$ ipython --no-banner

In [1]: import numpy as np

In [2]: import numpy.linalg as la

In [3]: np.set_printoptions(suppress=True, linewidth=140)

In [4]: F = np.load("case15.npy")

In [5]: F
Out[5]: 
array([[11.,  6., -6., -6.],
       [ 6.,  6., -4., -4.],
       [-6., -4.,  6.,  4.],
       [-6., -4.,  4.,  6.]])

In [6]: # equal to its transpose

In [7]: out = np.array([[0, 5, 4], [2, 5, 1], [4, 1, 2], [1, 0, 0]])

In [8]: out.T @ F.T
Out[8]: 
array([[-18.,  -8.,  20.,  14.],
       [ 79.,  56., -44., -46.],
       [ 38.,  22., -16., -20.]])

In [9]: la.matrix_rank(F @ out)
Out[9]: np.int64(3)

In [10]: np.vstack([F, out.T]).shape
Out[10]: (7, 4)

In [11]: np.einsum("ik,kj->ji", F, out)
Out[11]: 
array([[-18.,  -8.,  20.,  14.],
       [ 79.,  56., -44., -46.],
       [ 38.,  22., -16., -20.]])

In [12]: np.einsum("ik,kj->ij", F, out)
Out[12]: 
array([[-18.,  79.,  38.],
       [ -8.,  56.,  22.],
       [ 20., -44., -16.],
       [ 14., -46., -20.]])

In [13]: la.matrix_rank(np.vstack([F, out.T]))
Out[13]: np.int64(4)

In [14]: evals, vecs = la.eig(F)

In [15]: np.round(np.sort(la.eigvals(F.T)), 2)
Out[15]: array([ 2.,  2.,  2., 23.])

In [16]: np.round(np.sort(la.eigvals(F @ F)), 2)
Out[16]: array([  4.,   4.,   4., 529.])

In [17]: np.round(np.sort(la.eigvals(la.inv(F))), 2)
Out[17]: array([0.04, 0.5 , 0.5 , 0.5 ])

In [18]: round(np.log10(la.cond(F)))
Out[18]: 1

In [19]: la.matrix_rank(F, rtol=0.1)
Out[19]: np.int64(1)

In [20]: round(float(la.norm(F, 2) / la.norm(F)), 2)
Out[20]: 0.99

In [21]: arr = np.array([[44, 3, 5, 2, 4],
    ...:     [5, 22, 0, 2, 1],
    ...:     [2, 5, 23, 4, 4],
    ...:     [5, 2, 1, 44, 0],
    ...:     [5, 1, 5, 5, 43]])

In [22]: q, vecs = la.qr(arr[:, :1])[0], la.qr(arr[:, 1:])[0]

In [23]: sv = la.svd(q.T @ vecs, compute_uv=False)

In [24]: np.round(np.degrees(np.arccos(sv.clip(0, 1))), 2)
Out[24]: array([68.06])

In [25]: (sv > 0.9).sum()
Out[25]: np.int64(0)

In [26]: sv.round(2)
Out[26]: array([0.37])

In [27]: out = arr / la.norm(arr, axis=1, keepdims=True)

In [28]: G = out @ out.T

In [29]: np.round(la.norm(out, axis=1), 2)
Out[29]: array([1., 1., 1., 1., 1.])

In [30]: G.round(2)
Out[30]: 
array([[1.  , 0.29, 0.22, 0.16, 0.22],
       [0.29, 1.  , 0.24, 0.16, 0.1 ],
       [0.22, 0.24, 1.  , 0.2 , 0.3 ],
       [0.16, 0.16, 0.2 , 1.  , 0.13],
       [0.22, 0.1 , 0.3 , 0.13, 1.  ]])

In [31]: round(float(np.degrees(np.arccos(np.clip(G[1, 3], -1, 1)))), 2)
Out[31]: 81.01

In [32]: G[1].round(2)
Out[32]: array([0.29, 1.  , 0.24, 0.16, 0.1 ])

In [33]: (G - 2 * np.eye(5)).round(6).argmax(axis=1)
Out[33]: array([1, 0, 4, 2, 2])

In [34]: evals, vecs = la.eigh(G)

In [35]: np.round(vecs.T @ G @ vecs, 2) + 0
Out[35]: 
array([[0.63, 0.  , 0.  , 0.  , 0.  ],
       [0.  , 0.74, 0.  , 0.  , 0.  ],
       [0.  , 0.  , 0.88, 0.  , 0.  ],
       [0.  , 0.  , 0.  , 0.93, 0.  ],
       [0.  , 0.  , 0.  , 0.  , 1.82]])

In [36]: np.round(vecs @ np.diag(evals) @ vecs.T, 2)
Out[36]: 
array([[1.  , 0.29, 0.22, 0.16, 0.22],
       [0.29, 1.  , 0.24, 0.16, 0.1 ],
       [0.22, 0.24, 1.  , 0.2 , 0.3 ],
       [0.16, 0.16, 0.2 , 1.  , 0.13],
       [0.22, 0.1 , 0.3 , 0.13, 1.  ]])

In [37]: np.round(la.eigvalsh(G @ G), 2)
Out[37]: array([0.4 , 0.55, 0.77, 0.86, 3.32])

In [38]: np.round(la.svd(G, compute_uv=False), 2)
Out[38]: array([1.82, 0.93, 0.88, 0.74, 0.63])

In [39]: evals.round(2)
Out[39]: array([0.63, 0.74, 0.88, 0.93, 1.82])

In [40]: np.round(vecs.T @ vecs, 2) + 0
Out[40]: 
array([[1., 0., 0., 0., 0.],
       [0., 1., 0., 0., 0.],
       [0., 0., 1., 0., 0.],
       [0., 0., 0., 1., 0.],
       [0., 0., 0., 0., 1.]])

In [41]: (evals > 1e-8).sum(), (evals < -1e-8).sum()
Out[41]: (np.int64(5), np.int64(0))

In [42]: np.round(evals.sum(), 2), np.trace(G)
Out[42]: (np.float64(5.0), np.float64(5.0))

In [43]: P = np.triu(np.array([[2, -1, -2, -2, -1],
    ...:     [-2, 1, 2, 0, 1],
    ...:     [-1, 2, 1, 2, 0],
    ...:     [-1, 2, 1, -2, 1],
    ...:     [2, 1, -1, 0, 2]]), 1) + np.eye(5)

In [44]: out = P @ arr @ la.inv(P)

In [45]: np.trace(out), np.trace(arr)
Out[45]: (np.float64(176.0), np.int64(176))

In [46]: f, v = arr[4], arr[2]

In [47]: f @ f
Out[47]: np.int64(1925)

In [48]: f @ v
Out[48]: np.int64(322)

In [49]: p = (f @ v) / (f @ f) * f

In [50]: np.round(la.norm(f + v) ** 2 + la.norm(f - v) ** 2, 2)
Out[50]: np.float64(5030.0)

In [51]: round(float((v - p) @ f), 2)
Out[51]: 0.0

In [52]: la.matrix_rank(np.outer(f, v))
Out[52]: np.int64(1)

In [53]: X = np.load("m.npy")

In [54]: X.round(2)
Out[54]: 
array([[ 0.71,  0.  , -0.71,  0.  ,  0.  ],
       [ 0.  ,  1.  ,  0.  ,  0.  ,  0.  ],
       [ 0.71,  0.  ,  0.71,  0.  ,  0.  ],
       [ 0.  ,  0.  ,  0.  ,  1.  ,  0.  ],
       [ 0.  ,  0.  ,  0.  ,  0.  ,  1.  ]])

In [55]: # keeps lengths

In [56]: x = np.array([4, 1, 1, 0, 5])

In [57]: np.round(X * x, 2)
Out[57]: 
array([[ 2.83,  0.  , -0.71,  0.  ,  0.  ],
       [ 0.  ,  1.  ,  0.  ,  0.  ,  0.  ],
       [ 2.83,  0.  ,  0.71,  0.  ,  0.  ],
       [ 0.  ,  0.  ,  0.  ,  0.  ,  0.  ],
       [ 0.  ,  0.  ,  0.  ,  0.  ,  5.  ]])

In [58]: X @ np.eye(5)[3]
Out[58]: array([0., 0., 0., 1., 0.])

In [59]: la.norm(X @ x) <= la.norm(X, 2) * la.norm(x) + 1e-9
Out[59]: np.True_

In [60]: np.round(np.einsum("ij,j->i", X, x), 2)
Out[60]: array([2.12, 1.  , 3.54, 0.  , 5.  ])

In [61]: G = X.T @ X

In [62]: np.round(la.eigvalsh(G)[::-1], 2)
Out[62]: array([1., 1., 1., 1., 1.])

In [63]: np.trace(G), (X ** 2).sum()
Out[63]: (np.float64(5.0), np.float64(5.0))

In [64]: np.allclose(G, G.T)
Out[64]: True

In [65]: np.diag(G)
Out[65]: array([1., 1., 1., 1., 1.])

In [66]: np.round(la.svd(X, compute_uv=False) ** 2, 2)
Out[66]: array([1., 1., 1., 1., 1.])

In [67]: w1 = np.array([[3, -4, 3, 1, -2, 4],
    ...:     [1, 4, -4, -3, -3, -2],
    ...:     [5, 2, -3, 4, -3, 4],
    ...:     [5, 1, 5, 2, -4, 4],
    ...:     [4, 2, -3, 1, -4, 3]])

In [68]: coef = np.array([5, 6, -9, 7, 7, -7])

In [69]: H = np.maximum(X @ w1 + coef, 0)

In [70]: la.matrix_rank(H)
Out[70]: np.int64(4)

In [71]: C = np.array([[1, -1], [3, 0], [3, 1], [3, 1], [3, 2], [-2, 3]])

In [72]: w1 @ C
Out[72]: 
array([[-11,   9],
       [-13, -20],
       [ -3,   2],
       [  9,   6],
       [-14,  -5]])

In [73]: A = np.arange(20).reshape(5, 4) + -3

In [74]: A
Out[74]: 
array([[-3, -2, -1,  0],
       [ 1,  2,  3,  4],
       [ 5,  6,  7,  8],
       [ 9, 10, 11, 12],
       [13, 14, 15, 16]])

In [75]: # rows and columns are dependent

In [76]: w1 = np.array([[0, -3], [-1, -2], [-1, 2], [-3, -3]])

In [77]: coef = np.array([3, 3])

In [78]: H = np.maximum(A @ w1 + coef, 0)

In [79]: H
Out[79]: 
array([[ 6, 14],
       [ 0,  0],
       [ 0,  0],
       [ 0,  0],
       [ 0,  0]])

In [80]: (H > 0).astype(int)
Out[80]: 
array([[1, 1],
       [0, 0],
       [0, 0],
       [0, 0],
       [0, 0]])

In [81]: C = np.array([[2, 2, 1], [1, 0, 0]])

In [82]: (H @ C).round(6).argmax(axis=1)
Out[82]: array([0, 0, 0, 0, 0])

In [83]: U, sv, VT = la.svd(A)

In [84]: sv.round(2) + 0
Out[84]: array([38.72,  3.27,  0.  ,  0.  ])

In [85]: np.argmax(sv[:-1] / (sv[1:] + 1e-6)) + 1
Out[85]: np.int64(2)

In [86]: out = U[:, :2] @ np.diag(sv[:2]) @ VT[:2]

In [87]: round(np.abs(A - out).max(), 2)
Out[87]: np.float64(0.0)

In [88]: np.round(la.norm(A - out) / la.norm(A), 2)
Out[88]: np.float64(0.0)

In [89]: la.matrix_rank(A, rtol=0.05)
Out[89]: np.int64(2)

In [90]: out = A / la.norm(A, axis=1, keepdims=True)

In [91]: G = out @ out.T

In [92]: (G - 2 * np.eye(5)).round(6).argmax(axis=1)
Out[92]: array([1, 2, 3, 4, 3])

In [93]: G[2].round(2)
Out[93]: array([-0.69,  0.97,  1.  ,  1.  ,  1.  ])

In [94]: C = np.array([[-1, 3, -3, -3], [1, 3, -1, 2], [3, 0, 3, 2]])

In [95]: M = np.repeat(C, 25 // 3, axis=0)

In [96]: rng = np.random.default_rng(67)

In [97]: M = M + 0.1 * rng.normal(size=M.shape)

In [98]: M.round(2)
Out[98]: 
array([[-1.06,  3.  , -3.01, -3.04],
       [-0.86,  3.08, -2.95, -2.93],
       [-1.11,  3.09, -3.06, -3.02],
       [-0.88,  2.87, -3.16, -3.11],
       [-0.82,  3.  , -2.92, -3.05],
       [-1.18,  3.03, -2.91, -3.02],
       [-0.93,  2.92, -2.93, -2.92],
       [-1.08,  2.95, -3.03, -3.18],
       [ 1.02,  2.96, -1.02,  1.97],
       [ 0.81,  2.91, -1.11,  2.1 ],
       [ 0.99,  2.91, -0.96,  1.9 ],
       [ 0.98,  2.95, -1.15,  1.82],
       [ 0.95,  3.  , -0.93,  1.89],
       [ 0.95,  3.  , -1.03,  1.93],
       [ 1.1 ,  3.04, -0.86,  2.09],
       [ 1.09,  3.04, -1.17,  2.07],
       [ 3.09,  0.01,  2.99,  1.93],
       [ 2.93,  0.12,  2.93,  1.79],
       [ 2.98, -0.07,  2.9 ,  2.04],
       [ 2.74,  0.02,  2.96,  1.92],
       [ 2.93, -0.02,  3.2 ,  2.01],
       [ 3.01,  0.1 ,  3.02,  2.03],
       [ 2.91, -0.1 ,  2.99,  1.95],
       [ 2.98, -0.11,  3.14,  2.03]])

In [99]: P = M @ la.solve(M.T @ M, M.T)

In [100]: round(np.trace(P), 2)
Out[100]: np.float64(4.0)

In [101]: np.allclose(P @ P, P)
Out[101]: True

In [102]: x = np.array([3, 9, 6, 9])

In [103]: target = M @ x

In [104]: np.round(la.solve(M.T @ M, M.T @ target), 2)
Out[104]: array([3., 9., 6., 9.])

In [105]: np.round(la.pinv(M) @ M, 2) + 0
Out[105]: 
array([[1., 0., 0., 0.],
       [0., 1., 0., 0.],
       [0., 0., 1., 0.],
       [0., 0., 0., 1.]])

In [106]: target = target + 0.1 * rng.normal(size=24)

In [107]: target.round(2)
Out[107]: 
array([-21.64, -18.95, -21.02, -23.71, -20.54, -21.04, -20.38, -23.44,  41.35,  40.93,  40.4 ,  39.09,  41.17,  41.02,  44.27,  42.  ,
        44.66,  43.62,  43.99,  43.53,  46.  ,  46.19,  43.35,  45.05])

In [108]: coef, *_ = la.lstsq(M, target)

In [109]: coef.round(2)
Out[109]: array([2.89, 9.07, 6.11, 9.  ])

In [110]: [round(float(la.norm(la.solve(M.T @ M + lam * np.eye(4), M.T @ target))), 2) for lam in (0, 1, 10, 100)]
Out[110]: [14.46, 13.14, 12.43, 8.4]

In [111]: coef.round()
Out[111]: array([3., 9., 6., 9.])

In [112]: t3 = np.stack([M, 2 * M, M[::-1]])

In [113]: la.matrix_rank(t3.reshape(3, -1))
Out[113]: np.int64(2)

In [114]: np.round(la.norm(t3, axis=(1, 2)), 2)
Out[114]: array([22.73, 45.47, 22.73])

In [115]: la.matrix_rank(t3)
Out[115]: array([4, 4, 4])

In [116]: np.round(np.einsum("bij,cij->bc", t3, t3), 2)
Out[116]: 
array([[ 516.87, 1033.75, -168.94],
       [1033.75, 2067.5 , -337.89],
       [-168.94, -337.89,  516.87]])
